$ ipython --no-banner

In [1]: import numpy as np

In [2]: from numpy import linalg as LA

In [3]: np.set_printoptions(precision=1, suppress=True, linewidth=160)

In [4]: rd = lambda a: np.round(a, 1) + 0

In [5]: s = 10 * 0.9 ** np.arange(4)

In [6]: rng = np.random.default_rng(1329)

In [7]: E = rng.normal(size=(22, 4)) * rng.permutation(s)

In [8]: rd(E)
Out[8]: 
array([[  0. , -14.6, -12.7,  -7.7],
       [  5.9,   5.2, -22.5,  -3.7],
       [  5.2, -16. ,   4.2,   8.2],
       [ -2.2, -13.2,  -2.7,   2.9],
       [  2.7,  15.2,   3.1,   4.1],
       [ -8.5,  -9.4,  -6.3,   2.4],
       [ -6.9,  -2. ,   1. ,  -0.8],
       [  7.7,  -0.1,  -3.5,  -2.6],
       [ -8.5,  10.4,   6. ,  -1.2],
       [-20.8,  13.2,   7.5,   7.8],
       [ -2.1,  -5.8,   1.7,  20.4],
       [ -4.9,  -2.6,   1.1,  11.8],
       [  0.1,  -9.9,   6. ,  23.8],
       [ -3.2,   4.7,   0.4,   6.6],
       [ -3.8,  -3.3,  -2.9, -10.1],
       [ -2.4,   0.7,  -6.8, -11.5],
       [ -2.2, -22.8,  -7. ,  -3.3],
       [  6.2, -17.8, -12.6,  -3.4],
       [  1.1,  11.9,  -9.4, -15.3],
       [  8.8,   5.2,   1.3, -18.6],
       [ -1.4,  15.6,   2.2, -13.9],
       [  4.1,   5.3,   7.2,   6.8]])

In [9]: C2 = np.cov(E, rowvar=False)

In [10]: rd(np.polyfit(E[:, 3], E[:, 0], 1))
Out[10]: array([-0.1, -1.1])

In [11]: D = LA.norm(E[:, None] - E[None], axis=-1)

In [12]: D[13].round(6).argsort(kind="stable")[:4]
Out[12]: array([13, 11, 21,  6])

In [13]: np.unravel_index(D.round(6).argmax(), D.shape)
Out[13]: (np.int64(12), np.int64(18))

In [14]: np.flatnonzero(D[13] < D.mean() / 2)
Out[14]: array([ 6, 11, 13, 21])

In [15]: mat = np.load("a.npy")

In [16]: mat
Out[16]: 
array([[3, 0, 0],
       [5, 1, 0],
       [5, 1, 5]])

In [17]: rd(LA.norm(mat, "nuc"))
Out[17]: np.float64(12.5)

In [18]: rd(LA.norm(mat) ** 2 / LA.norm(mat, 2) ** 2)
Out[18]: np.float64(1.2)

In [19]: rd(LA.norm(mat, 2))
Out[19]: np.float64(8.6)

In [20]: LA.norm(mat, axis=1).argmax()
Out[20]: np.int64(2)

In [21]: rd(LA.norm(mat[1], 1)), rd(LA.norm(mat[1], np.inf))
Out[21]: (np.float64(6.0), np.float64(5.0))

In [22]: z = rng.permutation(3)

In [23]: M2 = mat[:, z] * rng.choice([-1, 1], 3)

In [24]: M2
Out[24]: 
array([[ 0,  0,  3],
       [-1,  0,  5],
       [-1,  5,  5]])

In [25]: U, _, vt = LA.svd(mat.T @ M2)

In [26]: rd(LA.lstsq(mat, M2)[0])
Out[26]: 
array([[ 0.,  0.,  1.],
       [-1.,  0.,  0.],
       [ 0.,  1.,  0.]])

In [27]: z
Out[27]: array([1, 2, 0])

In [28]: rd(U @ vt)
Out[28]: 
array([[ 0.,  0.,  1.],
       [-1.,  0.,  0.],
       [ 0.,  1.,  0.]])

In [29]: M2 = mat / np.sqrt((mat ** 2).mean(axis=1, keepdims=True))

In [30]: rd(M2[1])
Out[30]: array([1.7, 0.3, 0. ])

In [31]: rd(LA.norm(M2, axis=1))
Out[31]: array([1.7, 1.7, 1.7])

In [32]: u = np.array([-2, -3, 3])

In [33]: np.cross(mat[2, :3], mat[1, :3])
Out[33]: array([-5, 25,  0])

In [34]: LA.matrix_power(mat, 4)
Out[34]: 
array([[  81,    0,    0],
       [ 200,    1,    0],
       [1650,  156,  625]])

In [35]: mat.inv()
---------------------------------------------------------------------------
AttributeError                            Traceback (most recent call last)
Cell In[35], line 1
----> 1 mat.inv()

AttributeError: 'numpy.ndarray' object has no attribute 'inv'

In [36]: rd(np.abs(LA.eigvals(mat)).max())
Out[36]: np.float64(5.0)

In [37]: assert mat == mat.T
---------------------------------------------------------------------------
ValueError                                Traceback (most recent call last)
Cell In[37], line 1
----> 1 assert mat == mat.T

ValueError: The truth value of an array with more than one element is ambiguous. Use a.any() or a.all()

In [38]: rd(LA.det(mat))
Out[38]: np.float64(15.0)

In [39]: mat @ mat
Out[39]: 
array([[ 9,  0,  0],
       [20,  1,  0],
       [45,  6, 25]])

In [40]: M = np.array([[-1.0, 1.0, 0.0, 0.0, 0.0],
    ...:     [0.0, -1.0, 1.0, 0.0, 0.0],
    ...:     [0.0, 0.0, -1.0, 1.0, 0.0],
    ...:     [0.0, 0.0, 0.0, -1.0, 1.0],
    ...:     [0.0, 0.0, 0.0, 0.0, -1.0]])

In [41]: M
Out[41]: 
array([[-1.,  1.,  0.,  0.,  0.],
       [ 0., -1.,  1.,  0.,  0.],
       [ 0.,  0., -1.,  1.,  0.],
       [ 0.,  0.,  0., -1.,  1.],
       [ 0.,  0.,  0.,  0., -1.]])

In [42]: # triangular: eigenvalues sit on the diagonal

In [43]: M2 = M / LA.norm(M, axis=1, keepdims=True)

In [44]: C2 = M2 @ M2.T

In [45]: (np.abs(C2) > 0.9).astype(int)
Out[45]: 
array([[1, 0, 0, 0, 0],
       [0, 1, 0, 0, 0],
       [0, 0, 1, 0, 0],
       [0, 0, 0, 1, 0],
       [0, 0, 0, 0, 1]])

In [46]: (C2 - 2 * np.eye(5)).round(6).argmax(axis=1)
Out[46]: array([2, 3, 0, 0, 0])

In [47]: rd(LA.norm(M2, axis=1))
Out[47]: array([1., 1., 1., 1., 1.])

In [48]: rd(C2)
Out[48]: 
array([[ 1. , -0.5,  0. ,  0. ,  0. ],
       [-0.5,  1. , -0.5,  0. ,  0. ],
       [ 0. , -0.5,  1. , -0.5,  0. ],
       [ 0. ,  0. , -0.5,  1. , -0.7],
       [ 0. ,  0. ,  0. , -0.7,  1. ]])

In [49]: rd(C2[4])
Out[49]: array([ 0. ,  0. ,  0. , -0.7,  1. ])

In [50]: np.argwhere(np.triu(np.abs(C2) > 0.95, 1))
Out[50]: array([], shape=(0, 2), dtype=int64)
